$ python3 -q
>>> import numpy as np
>>> import numpy.linalg as la
>>> np.set_printoptions(precision=3, suppress=True, linewidth=160, floatmode="fixed")
>>> rnd = lambda a: np.round(a, 3) + 0
>>> F = np.load("case9.npy")
>>> print(F)
[[ 0  2 -3]
 [ 0  0  1]
 [ 0  0  0]]
>>> left, sigma, Vt = la.svd(F)
>>> print(rnd(sigma))
[3.702 0.540 0.000]
>>> np.argmax(sigma[:-1] / (sigma[1:] + 1e-6)) + 1
np.int64(2)
>>> M2 = left[:, :2] @ np.diag(sigma[:2]) @ Vt[:2]
>>> print(rnd(la.norm(F - M2) / la.norm(F)))
0.0
>>> print(la.matrix_rank(M2))
2
>>> M = np.array([[2, 1, 2], [3, 2, 3], [2, 1, 2]])
>>> M2 = np.array([[2, -1, -3], [1, 0, 0], [3, -1, 3]])
>>> M2.T @ M.T
array([[11, 17, 11],
       [-4, -6, -4],
       [ 0,  0,  0]])
>>> M @ M2
array([[11, -4,  0],
       [17, -6,  0],
       [11, -4,  0]])
>>> la.matrix_rank(M @ M2)
np.int64(2)
>>> np.argsort(-la.norm(M, axis=0).round(6), kind="stable")[:3]
array([0, 2, 1])
>>> la.matrix_rank(M, rtol=0.1)
np.int64(1)
>>> rng = np.random.default_rng(24154)
>>> z = rng.integers(0, 2, 4)
>>> X = np.triu((z[:, None] == z) & (rng.random((4, 4)) < 0.8), 1).astype(int)
>>> X += X.T
>>> X
array([[0, 0, 1, 1],
       [0, 0, 0, 0],
       [1, 0, 0, 0],
       [1, 0, 0, 0]])
>>> X @ X
array([[2, 0, 0, 0],
       [0, 0, 0, 0],
       [0, 0, 1, 1],
       [0, 0, 1, 1]])
>>> X.sum(axis=0)
array([2, 0, 1, 1])
>>> print(np.argwhere(np.triu(X)))
[[0 2]
 [0 3]]
>>> low = np.diag(X.sum(axis=1)) - X
>>> print(low)
[[ 2  0 -1 -1]
 [ 0  0  0  0]
 [-1  0  1  0]
 [-1  0  0  1]]
>>> print(round(la.det(low[1:, 1:])))
0
>>> low @ np.ones(4)
array([0.000, 0.000, 0.000, 0.000])
>>> la.matrix_rank(low)
np.int64(2)
>>> left, sigma, Vt = la.svd(X)
>>> vecs = Vt[:(sigma > 1e-8).sum()]
>>> vec = X[1] + 4 * X[2] + rng.integers(2) * np.eye(4)[0]
>>> vec
array([5.000, 0.000, 0.000, 0.000])
>>> print(rnd(vecs.T @ vecs))
[[1.000 0.000 0.000 0.000]
 [0.000 0.000 0.000 0.000]
 [0.000 0.000 0.500 0.500]
 [0.000 0.000 0.500 0.500]]
>>> print(rnd(np.diag(vecs.T @ vecs)))
[1.000 0.000 0.500 0.500]
>>> print(la.matrix_rank(X, rtol=0.1))
2
>>> rnd(la.norm(X, 2) / la.norm(X))
np.float64(0.707)
>>> la.cond(X) > 100
np.True_
>>> rnd(la.eigvalsh(X).min())
np.float64(-1.414)
>>> z = rng.permutation(4)
>>> print(z)
[2 3 1 0]
>>> M2 = X[z][:, z]
>>> np.allclose(M2, X)
False
>>> print(np.trace(M2))
0
>>> M2
array([[0, 0, 0, 1],
       [0, 0, 0, 1],
       [0, 0, 0, 0],
       [1, 1, 0, 0]])
>>> rnd(la.det(M2)), rnd(la.det(X[z]))
(np.float64(0.0), np.float64(0.0))
>>> np.diag(M2)
array([0, 0, 0, 0])
>>> W0 = np.load("block15.npy")
>>> W0
array([[0, 0, 0, 1],
       [1, 0, 0, 0],
       [0, 1, 0, 0],
       [0, 0, 1, 0]])
>>> vec = np.array([1, 0, 3, -3])
>>> print(rnd(la.inv(W0)))
[[0.000 1.000 0.000 0.000]
 [0.000 0.000 1.000 0.000]
 [0.000 0.000 0.000 1.000]
 [1.000 0.000 0.000 0.000]]
>>> W0.T @ (W0 @ vec)
array([ 1,  0,  3, -3])
>>> rnd(la.norm(vec)), rnd(la.norm(W0 @ vec))
(np.float64(4.359), np.float64(4.359))
>>> 4 - la.matrix_rank(W0 - np.eye(4), tol=1e-8)
np.int64(1)
>>> z = rng.permutation(4)
>>> print(z)
[0 3 1 2]
>>> M2 = W0[z][:, z]
>>> print(rnd(np.sort(np.abs(la.eigvals(M2)))))
[1.000 1.000 1.000 1.000]
>>> np.diag(M2)
array([0, 0, 0, 0])
>>> rnd(la.det(M2)), rnd(la.det(W0[z]))
(np.float64(-1.0), np.float64(-1.0))
>>> W0[2] @ W0[0]
np.int64(0)
>>> la.norm(W0, axis=1).argmax()
np.int64(0)
>>> rnd(la.norm(W0[2] - W0[0]))
np.float64(1.414)
>>> rnd(la.norm(W0, 1)), rnd(la.norm(W0, np.inf))
(np.float64(1.0), np.float64(1.0))
>>> print(rnd(la.norm(W0[2], 1)), rnd(la.norm(W0[2], np.inf)))
1.0 1.0
>>> np.allclose(W0 @ W0.T, W0.T @ W0)
True
>>> np.allclose(W0, W0.T)
False
>>> print((W0 - W0.T) / 2)
[[ 0.000 -0.500  0.000  0.500]
 [ 0.500  0.000 -0.500  0.000]
 [ 0.000  0.500  0.000 -0.500]
 [-0.500  0.000  0.500  0.000]]
>>> rnd(la.det(W0))
np.float64(-1.0)
>>> np.trace(W0)
np.int64(0)
>>> C = np.array([[4, 3, 2], [4, 2, 3]])
>>> mat = rng.normal(size=(22, 2)) @ C + np.array([-2, -1, -2])
>>> rnd(mat)
array([[ -0.332,  -0.353,  -0.562],
       [ -0.318,  -0.235,  -0.663],
       [  2.501,   1.076,   1.550],
       [ -2.797,  -0.646,  -3.351],
       [ -1.571,  -0.575,  -1.889],
       [-11.940,  -7.133,  -8.292],
       [ -8.307,  -6.582,  -4.302],
       [ -4.069,  -1.908,  -3.678],
       [  6.755,   5.131,   2.813],
       [ -0.910,  -1.374,  -0.264],
       [  3.410,   2.686,   1.076],
       [ -3.511,  -0.899,  -3.990],
       [ -4.364,  -0.913,  -5.041],
       [  0.724,  -0.002,   0.407],
       [-11.964,  -6.453,  -9.003],
       [ -2.141,  -0.713,  -2.464],
       [ -2.127,   0.087,  -3.246],
       [ -2.768,  -1.167,  -2.793],
       [ -4.894,  -1.722,  -4.896],
       [ -9.536,  -6.032,  -6.387],
       [ -1.635,  -0.614,  -1.930],
       [ -2.360,  -1.458,  -1.992]])
>>> M2 = np.c_[mat[:, :1] @ np.array([[-2]]), np.array([1, 1, 3, 3, 2, 0, 2, 3, 0, 3, 1, 3, 0, 1, 2, 2, 2, 1, 1, 0, 3, 1])]
>>> print(rnd(M2))
[[  0.664   1.000]
 [  0.636   1.000]
 [ -5.002   3.000]
 [  5.594   3.000]
 [  3.141   2.000]
 [ 23.880   0.000]
 [ 16.615   2.000]
 [  8.137   3.000]
 [-13.509   0.000]
 [  1.820   3.000]
 [ -6.820   1.000]
 [  7.022   3.000]
 [  8.727   0.000]
 [ -1.448   1.000]
 [ 23.928   2.000]
 [  4.283   2.000]
 [  4.254   2.000]
 [  5.536   1.000]
 [  9.789   1.000]
 [ 19.071   0.000]
 [  3.271   3.000]
 [  4.720   1.000]]
>>> la.matrix_rank(np.c_[mat, M2])
np.int64(4)
>>> la.matrix_rank(M2)
np.int64(2)
>>> rnd(la.lstsq(mat, M2[:, 0])[0])
array([-2.000,  0.000,  0.000])
>>> G = np.cov(mat, rowvar=False)
>>> G.shape
(3, 3)
>>> rnd(la.eigvalsh(G)[::-1])
array([37.518,  1.240,  0.000])
>>> rnd(np.polyfit(mat[:, 2], mat[:, 1], 1))
array([0.842, 0.901])
>>> print(rnd(np.corrcoef(mat.T)))
[[1.000 0.964 0.965]
 [0.964 1.000 0.860]
 [0.965 0.860 1.000]]
>>> Xc = (mat - mat.mean(axis=0)) / mat.std(axis=0)
>>> np.argwhere(np.abs(Xc) > 2)
array([[ 5,  0],
       [ 5,  1],
       [ 8,  0],
       [ 8,  1],
       [14,  0],
       [14,  2]])
>>> beta = la.lstsq(np.delete(Xc, 1, axis=1), Xc[:, 1])[0]
>>> np.abs(beta).argmax()
np.int64(0)
>>> print(1 - np.var(Xc[:, 1] - np.delete(Xc, 1, axis=1) @ beta))
1.0
>>> blk = np.stack([mat, 5 * mat, mat[::-1]])
>>> la.matrix_rank(blk.reshape(3, -1))
np.int64(2)
>>> rnd(la.norm(blk, axis=(1, 2)))
array([ 34.461, 172.305,  34.461])
>>> M2 = mat / la.norm(mat, axis=1, keepdims=True)
>>> G = M2 @ M2.T
>>> print(rnd(la.norm(M2, axis=1)))
[1.000 1.000 1.000 1.000 1.000 1.000 1.000 1.000 1.000 1.000 1.000 1.000 1.000 1.000 1.000 1.000 1.000 1.000 1.000 1.000 1.000 1.000]
>>> (G - 2 * np.eye(22)).round(6).argmax(axis=1)
array([ 1,  0,  8, 12, 20, 19, 19, 17, 10,  6,  8, 12,  3,  2,  5,  4,  3, 18, 17,  5,  4, 14])
>>> J = np.load("run9.npy")
>>> J
array([[ -1.052,   1.770,  -1.212],
       [ -2.992,  -0.244,   4.033],
       [ -6.033, -11.414,   5.690],
       [ -8.416, -12.730,   0.614],
       [  9.987,  -0.810,   0.956],
       [  5.279,   1.505,  -0.974],
       [  2.915,   8.123,  -5.968],
       [ -0.781,   0.813,   2.576],
       [-23.655,  -0.513,   4.123],
       [ -1.651,   7.510,   1.801],
       [ -6.211,   4.615,  -2.972],
       [ 23.234,  -2.855,   3.648],
       [  5.659, -12.040,  -0.558],
       [ -1.453,  -1.491,   0.332]])
>>> P = J @ la.solve(J.T @ J, J.T)
>>> print(rnd(P @ J[:, 0]))
[ -1.052  -2.992  -6.033  -8.416   9.987   5.279   2.915  -0.781 -23.655  -1.651  -6.211  23.234   5.659  -1.453]
>>> print(rnd(la.eigvalsh(P)))
[0.000 0.000 0.000 0.000 0.000 0.000 0.000 0.000 0.000 0.000 0.000 1.000 1.000 1.000]
